$ python -q
>>> import numpy as np
>>> from numpy import linalg as LA
>>> np.set_printoptions(suppress=True, linewidth=200)
>>> rd = lambda a: np.round(a, 2) + 0
>>> feats = np.load("sample14.npy")
>>> feats
array([[ 2,  0,  1,  2,  0,  0],
       [ 4,  2,  1,  2,  1,  2],
       [ 6,  3,  2,  3,  1,  3],
       [ 6,  4,  3,  4,  1,  3],
       [ 6,  5,  5,  5,  3,  5],
       [ 8,  5,  6,  5,  5,  5],
       [10,  5,  8,  6,  5,  5],
       [12,  5,  8,  7,  5,  6],
       [12,  5,  8,  8,  7,  7],
       [14,  5, 10,  9,  9,  8],
       [16,  5, 12, 11, 10, 10],
       [18,  5, 14, 11, 12, 12],
       [18,  6, 14, 13, 14, 14]])
>>> D = LA.norm(feats[:, None] - feats[None], axis=-1)
>>> D.mean(axis=1).argmax()
np.int64(12)
>>> LA.matrix_rank(D ** 2)
np.int64(8)
>>> np.unravel_index(D.round(6).argmax(), D.shape)
(np.int64(0), np.int64(12))
>>> rd(D[:5, :5])
array([[ 0.  ,  3.61,  6.08,  7.07, 10.  ],
       [ 3.61,  0.  ,  2.83,  4.12,  7.14],
       [ 6.08,  2.83,  0.  ,  1.73,  5.  ],
       [ 7.07,  4.12,  1.73,  0.  ,  3.74],
       [10.  ,  7.14,  5.  ,  3.74,  0.  ]])
>>> D.shape
(13, 13)
>>> data = np.abs(np.array([[-2, 2, 3], [2, 3, 0], [-2, -1, 3]])) + np.eye(3)
>>> data = data / data.sum(axis=1, keepdims=True)
>>> rd(data)
array([[0.38, 0.25, 0.38],
       [0.33, 0.67, 0.  ],
       [0.29, 0.14, 0.57]])
>>> w, vecs = LA.eig(data)
>>> rd(np.sort(LA.eigvals(data @ data)))
array([0.01, 0.29, 1.  ])
>>> P = np.triu(np.array([[1, 1, 1], [1, -2, 0], [1, -2, 1]]), 1) + np.eye(3)
>>> A2 = P @ data @ LA.inv(P)
>>> rd(np.trace(A2)), rd(np.trace(data))
(np.float64(1.61), np.float64(1.61))
>>> LA.matrix_rank(A2)
np.int64(3)
>>> rd(A2)
array([[ 0.99,  0.07, -0.05],
       [ 0.33,  0.33, -0.33],
       [ 0.29, -0.14,  0.29]])
>>> A2 = np.array([[3, 1], [0, -3]])
>>> Z = np.kron(A2, data)
>>> rd(LA.norm(Z, 2)), rd(LA.norm(A2, 2) * LA.norm(data, 2))
(np.float64(3.55), np.float64(3.55))
>>> rd(Z)
array([[ 1.12,  0.75,  1.12,  0.38,  0.25,  0.38],
       [ 1.  ,  2.  ,  0.  ,  0.33,  0.67,  0.  ],
       [ 0.86,  0.43,  1.71,  0.29,  0.14,  0.57],
       [ 0.  ,  0.  ,  0.  , -1.12, -0.75, -1.12],
       [ 0.  ,  0.  ,  0.  , -1.  , -2.  ,  0.  ],
       [ 0.  ,  0.  ,  0.  , -0.86, -0.43, -1.71]])
>>> Q, Rm = LA.qr(data)
>>> rd(Q)
array([[-0.65,  0.4 , -0.65],
       [-0.58, -0.81,  0.08],
       [-0.49,  0.43,  0.76]])
>>> np.allclose(Rm.T @ Rm, data.T @ data)
True
>>> rd(Rm)
array([[-0.58, -0.62, -0.53],
       [ 0.  , -0.38,  0.39],
       [ 0.  ,  0.  ,  0.19]])
>>> rd(Q.T @ Q)
array([[1., 0., 0.],
       [0., 1., 0.],
       [0., 0., 1.]])
>>> f = np.array([-2, 0, 2])
>>> A2 = data + np.outer(f, np.eye(3)[1])
>>> rd(LA.det(A2) / LA.det(data)), rd(1 + LA.solve(data, f)[1])
(np.float64(16.14), np.float64(16.14))
>>> rd(A2)
array([[ 0.38, -1.75,  0.38],
       [ 0.33,  0.67,  0.  ],
       [ 0.29,  2.14,  0.57]])
>>> LA.matrix_rank(LA.inv(A2) - LA.inv(data), tol=1e-8)
np.int64(1)
>>> F = np.array([[3.96, 0.12, -10.12, -7.96, -11.05, 7.91, 7.04],
...     [2.86, -5.87, -5.93, 1.95, 21.1, 14.05, -1.95],
...     [60.96, -39.94, -1.75, 18.99, -42.82, -36.04, 40.99],
...     [-14.11, 9.96, -6.05, -10.93, 8.86, 10.08, -6.06],
...     [4.06, 2.97, -10.01, -13.03, -25.88, -3.12, 12.13]])
>>> vec = np.array([-1, 1, -3, -3, -2, -1, 3])
>>> rd(F @ vec)
array([ 85.71, -58.89,  92.03,  29.03, 159.3 ])
>>> F @ np.eye(7)[4]
array([-11.05,  21.1 , -42.82,   8.86, -25.88])
>>> rd((F * vec).sum(axis=1))
array([ 85.71, -58.89,  92.03,  29.03, 159.3 ])
>>> M = np.loadtxt("a.csv", delimiter=",")
>>> M
array([[ 0.62, -0.85, -0.87,  0.68, -0.58, -0.92],
       [ 1.  , -0.42, -0.99,  0.84,  0.94, -0.39],
       [ 0.7 , -0.55, -0.96,  0.45,  0.09, -0.9 ],
       [-0.95,  0.21, -0.89, -0.57, -0.37, -0.95],
       [-0.98,  0.73,  0.92,  0.6 ,  0.76,  0.99],
       [ 0.81, -0.09,  0.99, -0.87, -0.9 ,  0.35],
       [ 1.  ,  0.95, -1.  , -0.82,  1.  , -0.95],
       [-1.  ,  0.95,  0.01, -0.93,  0.24, -0.2 ],
       [-1.  ,  1.  ,  1.  , -1.  , -0.66, -0.11],
       [-1.  ,  0.12,  0.96, -0.84, -0.97, -0.64],
       [-1.  ,  0.79, -0.97,  0.94,  0.99,  0.86],
       [ 1.  , -0.98, -0.32,  0.3 , -0.98, -0.99],
       [ 1.  , -0.44, -0.9 ,  0.91,  0.95,  0.77],
       [ 0.89,  0.35, -1.  , -0.97, -0.16, -1.  ],
       [-1.  ,  0.99, -0.68, -1.  , -0.05, -0.96],
       [-0.59,  0.19,  0.02, -0.77, -0.61, -0.77],
       [ 0.92,  0.25,  0.95, -0.93, -0.73,  0.07],
       [ 0.78,  0.29, -1.  ,  0.15,  0.9 , -0.92],
       [ 0.97, -0.96,  1.  , -0.77, -1.  , -0.65],
       [ 0.9 ,  0.16, -0.98,  0.99,  1.  ,  0.96],
       [ 0.68,  0.35,  0.88, -0.69, -0.23,  0.58],
       [ 0.27,  0.5 ,  0.46,  0.13,  0.69,  0.87],
       [ 0.56, -0.75, -0.22,  0.75, -0.37, -0.27],
       [ 0.41, -0.79,  0.85,  0.47, -0.84,  0.03],
       [ 1.  , -0.34, -1.  ,  1.  ,  1.  ,  0.97],
       [-0.95, -0.21,  0.99, -0.5 , -0.93,  0.37]])
>>> Ac = (M - M.mean(axis=0)) / M.std(axis=0)
>>> np.argwhere(np.abs(Ac) > 2)
array([], shape=(0, 2), dtype=int64)
>>> beta = LA.lstsq(np.delete(Ac, 4, axis=1), Ac[:, 4])[0]
>>> rd(beta)
array([ 0.32,  0.76, -0.33,  0.56,  0.14])
>>> np.abs(beta).argmax()
np.int64(1)
